>>> import numpy as np
>>> np.set_printoptions(precision=2, suppress=True, linewidth=100, legacy="1.25")
>>> arr = np.loadtxt("a.csv", delimiter=",")
>>> arr
array([[ 1.,  0.,  0.,  0.,  0.,  0.,  0.,  0.,  0.,  0.,  0.,  0.,  0.],
       [-2.,  1.,  0.,  0.,  0.,  0.,  0.,  0.,  0.,  0.,  0.,  0.,  0.],
       [-2.,  2.,  1.,  0.,  0.,  0.,  0.,  0.,  0.,  0.,  0.,  0.,  0.],
       [-2.,  0.,  2.,  1.,  0.,  0.,  0.,  0.,  0.,  0.,  0.,  0.,  0.],
       [ 0., -2.,  1.,  2.,  1.,  0.,  0.,  0.,  0.,  0.,  0.,  0.,  0.],
       [ 2.,  2.,  0.,  1.,  2.,  1.,  0.,  0.,  0.,  0.,  0.,  0.,  0.],
       [-2., -2., -2., -1., -2., -2.,  1.,  0.,  0.,  0.,  0.,  0.,  0.],
       [-2., -2.,  0., -2.,  1.,  0.,  2.,  1.,  0.,  0.,  0.,  0.,  0.],
       [ 0.,  0.,  0.,  2.,  1., -2.,  2.,  1.,  1.,  0.,  0.,  0.,  0.],
       [ 0., -2.,  1.,  1., -1., -2., -1.,  0.,  2.,  1.,  0.,  0.,  0.],
       [ 1.,  1.,  2.,  2., -1., -2.,  0., -2.,  0.,  1.,  1.,  0.,  0.],
       [-2.,  1.,  0., -2.,  2.,  0.,  0., -2.,  1.,  0., -2.,  1.,  0.],
       [ 2.,  1., -1.,  2., -2.,  2.,  2.,  2.,  2.,  2.,  1.,  1.,  1.]])
>>> t = np.radians(135)
>>> r_ = np.eye(13)
>>> r_[0, 0] = r_[1, 1] = np.cos(t)
>>> r_[0, 1], r_[1, 0] = -np.sin(t), np.sin(t)
>>> A2 = arr @ r_.T
>>> np.round(np.linalg.svd(arr, compute_uv=False), 2) + 0, np.round(np.linalg.svd(A2, compute_uv=False), 2) + 0
(array([7.65, 6.43, 5.82, 4.59, 4.17, 3.44, 3.08, 2.08, 1.65, 0.68, 0.05, 0.05, 0.  ]), array([7.65, 6.43, 5.82, 4.59, 4.17, 3.44, 3.08, 2.08, 1.65, 0.68, 0.05, 0.05, 0.  ]))
>>> np.abs(A2 - arr).max(axis=0)
array([4.83, 4.83, 0.  , 0.  , 0.  , 0.  , 0.  , 0.  , 0.  , 0.  , 0.  , 0.  , 0.  ])
>>> F = np.array([[444, -31, -53, -109],
...     [-31, 235, 18, 108],
...     [-53, 18, 515, -81],
...     [-109, 108, -81, 506]])
>>> F
array([[ 444,  -31,  -53, -109],
       [ -31,  235,   18,  108],
       [ -53,   18,  515,  -81],
       [-109,  108,  -81,  506]])
>>> vec = np.array([9, 0, 8, 5])
>>> rhs = F @ vec
>>> coef, lr = np.zeros(4), 1 / np.linalg.norm(F, 2) ** 2
>>> for i in range(3):
...     coef -= lr * F.T @ (F @ coef - rhs)
...     if i % 1 == 0: print(i, round(np.linalg.norm(F @ coef - rhs), 2))
... 
0 2968.6
1 2146.45
2 1572.12
>>> coef
array([5.55, 1.26, 5.81, 1.91])
>>> np.round(np.linalg.cond(F), 2)
3.32
>>> rng = np.random.default_rng(95467)
>>> z = rng.permutation(4)
>>> z
array([2, 1, 3, 0])
>>> A2 = F[z][:, z]
>>> np.diag(A2)
array([515, 235, 506, 444])
>>> t3 = np.stack([F, 2 * F, F[::-1]])
>>> np.linalg.norm(t3, axis=(1, 2))
array([ 917.62, 1835.24,  917.62])
>>> t3.sum(axis=0)
array([[1223,   15, -240,  179],
       [-146,  723,  569,  243],
       [-190,  289, 1563, -135],
       [ 117,  293, -296, 1409]])
